>>> import numpy as np
>>> from numpy import linalg as LA
>>> np.set_printoptions(precision=2, suppress=True, linewidth=160)
>>> M = np.load("m.npy")
>>> M
array([[ 0, -3,  2, -7],
       [ 0,  0,  0, -4],
       [ 0,  0,  0, -8],
       [ 0,  0,  0,  0]])
>>> (M - M.T) / 2
array([[ 0. , -1.5,  1. , -3.5],
       [ 1.5,  0. ,  0. , -2. ],
       [-1. ,  0. ,  0. , -4. ],
       [ 3.5,  2. ,  4. ,  0. ]])
>>> round(float(LA.det(M)), 2)
0.0
>>> np.trace(M)
np.int64(0)
>>> LA.matrix_power(M, 2)
array([[ 0,  0,  0, -4],
       [ 0,  0,  0,  0],
       [ 0,  0,  0,  0],
       [ 0,  0,  0,  0]])
>>> np.allclose(M @ M.T, M.T @ M)
False
>>> np.round(LA.det(M[::-1]), 2)
np.float64(0.0)
>>> np.kron(np.eye(2, dtype=int), M)
array([[ 0, -3,  2, -7,  0,  0,  0,  0],
       [ 0,  0,  0, -4,  0,  0,  0,  0],
       [ 0,  0,  0, -8,  0,  0,  0,  0],
       [ 0,  0,  0,  0,  0,  0,  0,  0],
       [ 0,  0,  0,  0,  0, -3,  2, -7],
       [ 0,  0,  0,  0,  0,  0,  0, -4],
       [ 0,  0,  0,  0,  0,  0,  0, -8],
       [ 0,  0,  0,  0,  0,  0,  0,  0]])
>>> np.poly(M)
array([1., 0., 0., 0., 0.])
>>> np.unique(M.round(6), axis=0).shape
(4, 4)
>>> LA.lstsq(M[:-1].T, M[-1])[2]
np.int32(2)
>>> data = np.array([[1, 1, 1, 2, 1, 0, 0, 2, 0],
...     [2, 0, 1, 1, 2, 0, 0, 0, 2],
...     [0, 2, 1, 2, 2, 2, 0, 1, 1],
...     [0, 0, 2, 1, 2, 0, 1, 2, 2],
...     [2, 1, 0, 1, 2, 0, 2, 0, 1],
...     [2, 0, 1, 0, 2, 0, 0, 1, 2],
...     [2, 0, 1, 0, 1, 1, 0, 2, 1],
...     [0, 2, 2, 2, 0, 1, 0, 2, 1],
...     [1, 1, 0, 2, 0, 2, 0, 2, 2]])
>>> data
array([[1, 1, 1, 2, 1, 0, 0, 2, 0],
       [2, 0, 1, 1, 2, 0, 0, 0, 2],
       [0, 2, 1, 2, 2, 2, 0, 1, 1],
       [0, 0, 2, 1, 2, 0, 1, 2, 2],
       [2, 1, 0, 1, 2, 0, 2, 0, 1],
       [2, 0, 1, 0, 2, 0, 0, 1, 2],
       [2, 0, 1, 0, 1, 1, 0, 2, 1],
       [0, 2, 2, 2, 0, 1, 0, 2, 1],
       [1, 1, 0, 2, 0, 2, 0, 2, 2]])
>>> rng = np.random.default_rng(799)
>>> idx = rng.permutation(9)
>>> Y = data[:, idx] * rng.choice([-1, 1], 9)
>>> Y
array([[ 0,  1, -1, -1, -2,  0, -1, -2,  0],
       [ 2,  2, -2,  0, -1,  0, -1,  0,  0],
       [ 1,  0, -2, -2, -2,  0, -1, -1,  2],
       [ 2,  0, -2,  0, -1,  1, -2, -2,  0],
       [ 1,  2, -2, -1, -1,  2,  0,  0,  0],
       [ 2,  2, -2,  0,  0,  0, -1, -1,  0],
       [ 1,  2, -1,  0,  0,  0, -1, -2,  1],
       [ 1,  0,  0, -2, -2,  0, -2, -2,  1],
       [ 2,  1,  0, -1, -2,  0,  0, -2,  2]])
>>> left, _, Vh = LA.svd(data.T @ Y)
>>> np.round(LA.lstsq(data, Y)[0], 2) + 0
array([[ 0.,  1.,  0.,  0.,  0.,  0.,  0.,  0.,  0.],
       [ 0.,  0.,  0., -1.,  0.,  0.,  0.,  0.,  0.],
       [ 0.,  0.,  0.,  0.,  0.,  0., -1.,  0.,  0.],
       [ 0.,  0.,  0.,  0., -1.,  0.,  0.,  0.,  0.],
       [ 0.,  0., -1.,  0.,  0.,  0.,  0.,  0.,  0.],
       [ 0.,  0.,  0.,  0.,  0.,  0.,  0.,  0.,  1.],
       [ 0.,  0.,  0.,  0.,  0.,  1.,  0.,  0.,  0.],
       [ 0.,  0.,  0.,  0.,  0.,  0.,  0., -1.,  0.],
       [ 1.,  0.,  0.,  0.,  0.,  0.,  0.,  0.,  0.]])
>>> np.round(left @ Vh, 2) + 0
array([[ 0.,  1.,  0.,  0.,  0.,  0.,  0.,  0.,  0.],
       [ 0.,  0.,  0., -1.,  0.,  0.,  0.,  0.,  0.],
       [ 0.,  0.,  0.,  0.,  0.,  0., -1.,  0.,  0.],
       [ 0.,  0.,  0.,  0., -1.,  0.,  0.,  0.,  0.],
       [ 0.,  0., -1.,  0.,  0.,  0.,  0.,  0.,  0.],
       [ 0.,  0.,  0.,  0.,  0.,  0.,  0.,  0.,  1.],
       [ 0.,  0.,  0.,  0.,  0.,  1.,  0.,  0.,  0.],
       [ 0.,  0.,  0.,  0.,  0.,  0.,  0., -1.,  0.],
       [ 1.,  0.,  0.,  0.,  0.,  0.,  0.,  0.,  0.]])
>>> idx
array([8, 0, 4, 1, 3, 6, 2, 7, 5])
